>>> import numpy as np
>>> from numpy import linalg as LA
>>> np.set_printoptions(precision=4, suppress=True, linewidth=160)
>>> A = np.load("block12.npy")
>>> A
array([[-1.2104, -9.3027, -3.4633],
       [ 9.6975, -0.4002, -2.408 ],
       [-9.3841, -3.3557,  0.8239],
       [ 8.9299, -3.06  , -3.3006],
       [-0.4719,  9.2283,  3.8232],
       [ 4.0714,  8.761 ,  2.5824],
       [ 4.4724, -7.8905, -4.2117],
       [ 7.9837, -4.714 , -3.747 ],
       [ 9.7209,  1.7695, -1.5403],
       [ 8.3238, -4.1981, -3.6181],
       [-8.1273,  4.5042,  3.6958],
       [ 3.2576,  9.0082,  2.8705],
       [-8.9445,  3.0276,  3.2909],
       [ 8.1102, -4.5297, -3.7021],
       [ 1.6081,  9.2796,  3.3619],
       [-0.9388,  9.1587,  3.9034],
       [ 7.4441, -5.4166, -3.9047],
       [-1.6429, -9.2769, -3.3527],
       [-9.7386,  0.0367,  2.2713],
       [ 9.2019, -2.3956, -3.0962],
       [ 8.2733, -4.279 , -3.639 ],
       [ 9.4545, -1.6033, -2.8359]])
>>> round(LA.norm(A, 2) / LA.norm(A), 4)
np.float64(0.8116)
>>> LA.cond(A) > 100
np.True_
>>> cov = np.cov(A, rowvar=False)
>>> cov
array([[ 46.8987,  -9.2942, -14.6071],
       [ -9.2942,  38.8648,  17.7942],
       [-14.6071,  17.7942,  10.5457]])
>>> np.polyfit(A[:, 1], A[:, 2], 1)
array([ 0.4578, -0.6187])
>>> np.argwhere(np.triu(np.abs(np.corrcoef(A.T)) > 0.8, 1))
array([[1, 2]])
>>> np.round(LA.eigvalsh(cov)[::-1], 4) + 0
array([62.5805, 33.7287,  0.    ])
>>> np.corrcoef(A.T)
array([[ 1.    , -0.2177, -0.6568],
       [-0.2177,  1.    ,  0.8789],
       [-0.6568,  0.8789,  1.    ]])
>>> round(float(np.corrcoef(A[:, 1], A[:, 2])[0, 1]), 4)
0.8789
>>> np.median(A, axis=0)
array([ 4.2719, -1.9995, -2.622 ])
>>> np.argsort(-A.std(axis=0).round(6), kind="stable")
array([0, 1, 2])
>>> Z = A[[20, 21]].astype(float)
>>> for _ in range(7):
...     lab = LA.norm(A[:, None] - Z, axis=-1).argmin(axis=1)
...     Z = np.array([A[lab == j].mean(axis=0) for j in range(2)])
... 
>>> lab
array([0, 0, 1, 0, 1, 1, 0, 0, 0, 0, 1, 1, 1, 0, 1, 1, 0, 0, 1, 0, 0, 0])
>>> Z
array([[ 6.8276, -4.2536, -3.2938],
       [-3.1853,  5.5165,  2.9581]])
>>> r = LA.matrix_rank(A)
>>> r
np.int64(2)
>>> ns = LA.svd(A)[2][r:].T
>>> np.round(A @ ns, 4) + 0
array([[0.],
       [0.],
       [0.],
       [0.],
       [0.],
       [0.],
       [0.],
       [0.],
       [0.],
       [0.],
       [0.],
       [0.],
       [0.],
       [0.],
       [0.],
       [0.],
       [0.],
       [0.],
       [0.],
       [0.],
       [0.],
       [0.]])
>>> LA.matrix_rank(A.T @ A), LA.matrix_rank(A @ A.T)
(np.int64(2), np.int64(2))
>>> ns.shape
(3, 1)
>>> lab = A[:, 2] > np.median(A[:, 2])
>>> r0 = A[lab].mean(axis=0) - A[~lab].mean(axis=0)
>>> ((A - A.mean(axis=0)) @ r0 > 0).astype(int)
array([0, 0, 1, 0, 1, 1, 0, 0, 0, 0, 1, 1, 1, 0, 1, 1, 0, 0, 1, 0, 0, 0])
>>> np.argsort(-np.abs(r0).round(6), kind="stable")
array([1, 0, 2])
>>> r0
array([-7.1445,  9.7895,  5.5951])
>>> rng = np.random.default_rng(19528)
>>> lab = rng.integers(0, 2, 4)
>>> M = np.array([[3, 1, 2, 3], [4, 3, 2, 0], [5, 0, 1, 3], [4, 1, 1, 5]]) * (lab[:, None] == lab)
>>> M
array([[3, 0, 0, 3],
       [0, 3, 2, 0],
       [0, 0, 1, 0],
       [4, 0, 0, 5]])
>>> M.sum(axis=1)
array([6, 5, 1, 9])
>>> LA.matrix_rank(M)
np.int64(4)
>>> round(float(LA.norm(M)), 4)
8.544
>>> M.mean(axis=0)
array([1.75, 0.75, 0.75, 2.  ])
>>> np.count_nonzero(M)
np.int64(7)
>>> np.unravel_index(np.abs(M).argmax(), M.shape)
(np.int64(3), np.int64(3))
>>> W = np.array([[-2, 2, 1], [0, 2, 0], [2, -1, 0], [0, 2, 0]])
>>> beta = np.array([1, 1, 2])
>>> hid = np.maximum(M @ W + beta, 0)
>>> hid
array([[ 0, 13,  5],
       [ 5,  5,  2],
       [ 3,  0,  2],
       [ 0, 19,  6]])
>>> LA.matrix_rank(hid)
np.int64(3)
>>> Z = np.array([[0, -2, -2], [3, -3, 3], [-1, -3, 1]])
>>> hid @ Z
array([[ 34, -54,  44],
       [ 13, -31,   7],
       [ -2, -12,  -4],
       [ 51, -75,  63]])
>>> feats = np.array([[6.0, 0.0, 5.0, 5.0],
...     [0.0, 6.0, 0.0, 0.0],
...     [5.0, 0.0, 6.0, 5.0],
...     [5.0, 0.0, 5.0, 6.0]])
>>> feats
array([[6., 0., 5., 5.],
       [0., 6., 0., 0.],
       [5., 0., 6., 5.],
       [5., 0., 5., 6.]])
>>> x0 = np.array([-6, 9, 8, -5])
>>> h = np.maximum(feats @ x0, 0)
>>> feats.T @ h
array([  0., 324.,   0.,   0.])
>>> feats * (h > 1e-9)[:, None]
array([[0., 0., 0., 0.],
       [0., 6., 0., 0.],
       [0., 0., 0., 0.],
       [0., 0., 0., 0.]])
>>> np.maximum(feats @ x0, 0) - np.maximum(-feats @ x0, 0)
array([-21.,  54.,  -7., -20.])
>>> np.tanh(feats @ x0)
array([-1.,  1., -1., -1.])
